In [1]: import numpy as np

In [2]: import numpy.linalg as la

In [3]: np.set_printoptions(precision=2, suppress=True, linewidth=160)

In [4]: def rnd(a):
   ...:     return np.round(a, 2) + 0
   ...: 

In [5]: J = np.minimum.outer(np.arange(1, 13), np.arange(1, 13)) * 2

In [6]: print(J)
[[ 2  2  2  2  2  2  2  2  2  2  2  2]
 [ 2  4  4  4  4  4  4  4  4  4  4  4]
 [ 2  4  6  6  6  6  6  6  6  6  6  6]
 [ 2  4  6  8  8  8  8  8  8  8  8  8]
 [ 2  4  6  8 10 10 10 10 10 10 10 10]
 [ 2  4  6  8 10 12 12 12 12 12 12 12]
 [ 2  4  6  8 10 12 14 14 14 14 14 14]
 [ 2  4  6  8 10 12 14 16 16 16 16 16]
 [ 2  4  6  8 10 12 14 16 18 18 18 18]
 [ 2  4  6  8 10 12 14 16 18 20 20 20]
 [ 2  4  6  8 10 12 14 16 18 20 22 22]
 [ 2  4  6  8 10 12 14 16 18 20 22 24]]

In [7]: # symmetric

In [8]: rng = np.random.default_rng(66)

In [9]: out = J + rng.integers(-2, 3, (12, 1)) @ rng.integers(-2, 3, (1, 12))

In [10]: print(out)
[[ 4 -2  6  2  6  2  2  6  6  4  0  2]
 [ 4  0  8  4  8  4  4  8  8  6  2  4]
 [ 1  6  4  6  4  6  6  4  4  5  7  6]
 [ 3  2  8  8 10  8  8 10 10  9  7  8]
 [ 3  2  8  8 12 10 10 12 12 11  9 10]
 [ 0  8  2  8  6 12 12  8  8 10 14 12]
 [ 3  2  8  8 12 12 14 16 16 15 13 14]
 [ 3  2  8  8 12 12 14 18 18 17 15 16]
 [ 4  0 10  8 14 12 14 20 22 20 16 18]
 [ 2  4  6  8 10 12 14 16 18 20 20 20]
 [ 4  0 10  8 14 12 14 20 22 22 20 22]
 [ 4  0 10  8 14 12 14 20 22 22 20 24]]

In [11]: print(rnd(la.svd(out - J, compute_uv=False)))
[25.83  0.    0.    0.    0.    0.    0.    0.    0.    0.    0.    0.  ]

In [12]: print(rnd(la.norm(J, axis=1)))
[ 6.93 13.42 19.49 25.14 30.33 35.04 39.24 42.9  45.96 48.37 50.08 50.99]

In [13]: out = J / la.norm(J, axis=1, keepdims=True)

In [14]: cov = out @ out.T

In [15]: print(rnd(cov[7]))
[0.92 0.94 0.96 0.97 0.98 0.99 1.   1.   1.   0.99 0.99 0.99]

In [16]: print(rnd(cov))
[[1.   0.99 0.98 0.96 0.95 0.94 0.93 0.92 0.9  0.9  0.89 0.88]
 [0.99 1.   0.99 0.98 0.97 0.96 0.95 0.94 0.93 0.92 0.91 0.91]
 [0.98 0.99 1.   1.   0.99 0.98 0.97 0.96 0.95 0.94 0.93 0.93]
 [0.96 0.98 1.   1.   1.   0.99 0.98 0.97 0.96 0.95 0.95 0.94]
 [0.95 0.97 0.99 1.   1.   1.   0.99 0.98 0.98 0.97 0.96 0.96]
 [0.94 0.96 0.98 0.99 1.   1.   1.   0.99 0.99 0.98 0.97 0.97]
 [0.93 0.95 0.97 0.98 0.99 1.   1.   1.   0.99 0.99 0.98 0.98]
 [0.92 0.94 0.96 0.97 0.98 0.99 1.   1.   1.   0.99 0.99 0.99]
 [0.9  0.93 0.95 0.96 0.98 0.99 0.99 1.   1.   1.   1.   0.99]
 [0.9  0.92 0.94 0.95 0.97 0.98 0.99 0.99 1.   1.   1.   1.  ]
 [0.89 0.91 0.93 0.95 0.96 0.97 0.98 0.99 1.   1.   1.   1.  ]
 [0.88 0.91 0.93 0.94 0.96 0.97 0.98 0.99 0.99 1.   1.   1.  ]]

In [17]: print((cov - 2 * np.eye(12)).round(6).argmax(axis=1))
[ 1  2  3  4  5  6  7  8  9 10 11 10]

In [18]: print(np.argwhere(np.triu(np.abs(cov) > 0.95, 1)))
[[ 0  1]
 [ 0  2]
 [ 0  3]
 [ 0  4]
 [ 1  2]
 [ 1  3]
 [ 1  4]
 [ 1  5]
 [ 2  3]
 [ 2  4]
 [ 2  5]
 [ 2  6]
 [ 2  7]
 [ 3  4]
 [ 3  5]
 [ 3  6]
 [ 3  7]
 [ 3  8]
 [ 3  9]
 [ 4  5]
 [ 4  6]
 [ 4  7]
 [ 4  8]
 [ 4  9]
 [ 4 10]
 [ 4 11]
 [ 5  6]
 [ 5  7]
 [ 5  8]
 [ 5  9]
 [ 5 10]
 [ 5 11]
 [ 6  7]
 [ 6  8]
 [ 6  9]
 [ 6 10]
 [ 6 11]
 [ 7  8]
 [ 7  9]
 [ 7 10]
 [ 7 11]
 [ 8  9]
 [ 8 10]
 [ 8 11]
 [ 9 10]
 [ 9 11]
 [10 11]]

In [19]: print((np.abs(cov) > 0.9).astype(int))
[[1 1 1 1 1 1 1 1 1 0 0 0]
 [1 1 1 1 1 1 1 1 1 1 1 1]
 [1 1 1 1 1 1 1 1 1 1 1 1]
 [1 1 1 1 1 1 1 1 1 1 1 1]
 [1 1 1 1 1 1 1 1 1 1 1 1]
 [1 1 1 1 1 1 1 1 1 1 1 1]
 [1 1 1 1 1 1 1 1 1 1 1 1]
 [1 1 1 1 1 1 1 1 1 1 1 1]
 [1 1 1 1 1 1 1 1 1 1 1 1]
 [0 1 1 1 1 1 1 1 1 1 1 1]
 [0 1 1 1 1 1 1 1 1 1 1 1]
 [0 1 1 1 1 1 1 1 1 1 1 1]]

In [20]: evals, evecs = la.eigh(J)

In [21]: print(evals.sum(), np.trace(J))
156.0 156

In [22]: print(rnd(evecs @ np.diag(evals) @ evecs.T))
[[ 2.  2.  2.  2.  2.  2.  2.  2.  2.  2.  2.  2.]
 [ 2.  4.  4.  4.  4.  4.  4.  4.  4.  4.  4.  4.]
 [ 2.  4.  6.  6.  6.  6.  6.  6.  6.  6.  6.  6.]
 [ 2.  4.  6.  8.  8.  8.  8.  8.  8.  8.  8.  8.]
 [ 2.  4.  6.  8. 10. 10. 10. 10. 10. 10. 10. 10.]
 [ 2.  4.  6.  8. 10. 12. 12. 12. 12. 12. 12. 12.]
 [ 2.  4.  6.  8. 10. 12. 14. 14. 14. 14. 14. 14.]
 [ 2.  4.  6.  8. 10. 12. 14. 16. 16. 16. 16. 16.]
 [ 2.  4.  6.  8. 10. 12. 14. 16. 18. 18. 18. 18.]
 [ 2.  4.  6.  8. 10. 12. 14. 16. 18. 20. 20. 20.]
 [ 2.  4.  6.  8. 10. 12. 14. 16. 18. 20. 22. 22.]
 [ 2.  4.  6.  8. 10. 12. 14. 16. 18. 20. 22. 24.]]

In [23]: print(np.unique(evals.round(6) + 0, return_counts=True)[1])
[1 1 1 1 1 1 1 1 1 1 1 1]

In [24]: print(rnd(la.eigvalsh(J @ J)))
[    0.26     0.28     0.33     0.42     0.58     0.89     1.51     3.03     7.61    27.42   202.78 16082.88]

In [25]: print(rnd(evals))
[  0.51   0.53   0.58   0.65   0.76   0.94   1.23   1.74   2.76   5.24  14.24 126.82]

In [26]: print(rnd(evecs.T @ evecs))
[[1. 0. 0. 0. 0. 0. 0. 0. 0. 0. 0. 0.]
 [0. 1. 0. 0. 0. 0. 0. 0. 0. 0. 0. 0.]
 [0. 0. 1. 0. 0. 0. 0. 0. 0. 0. 0. 0.]
 [0. 0. 0. 1. 0. 0. 0. 0. 0. 0. 0. 0.]
 [0. 0. 0. 0. 1. 0. 0. 0. 0. 0. 0. 0.]
 [0. 0. 0. 0. 0. 1. 0. 0. 0. 0. 0. 0.]
 [0. 0. 0. 0. 0. 0. 1. 0. 0. 0. 0. 0.]
 [0. 0. 0. 0. 0. 0. 0. 1. 0. 0. 0. 0.]
 [0. 0. 0. 0. 0. 0. 0. 0. 1. 0. 0. 0.]
 [0. 0. 0. 0. 0. 0. 0. 0. 0. 1. 0. 0.]
 [0. 0. 0. 0. 0. 0. 0. 0. 0. 0. 1. 0.]
 [0. 0. 0. 0. 0. 0. 0. 0. 0. 0. 0. 1.]]
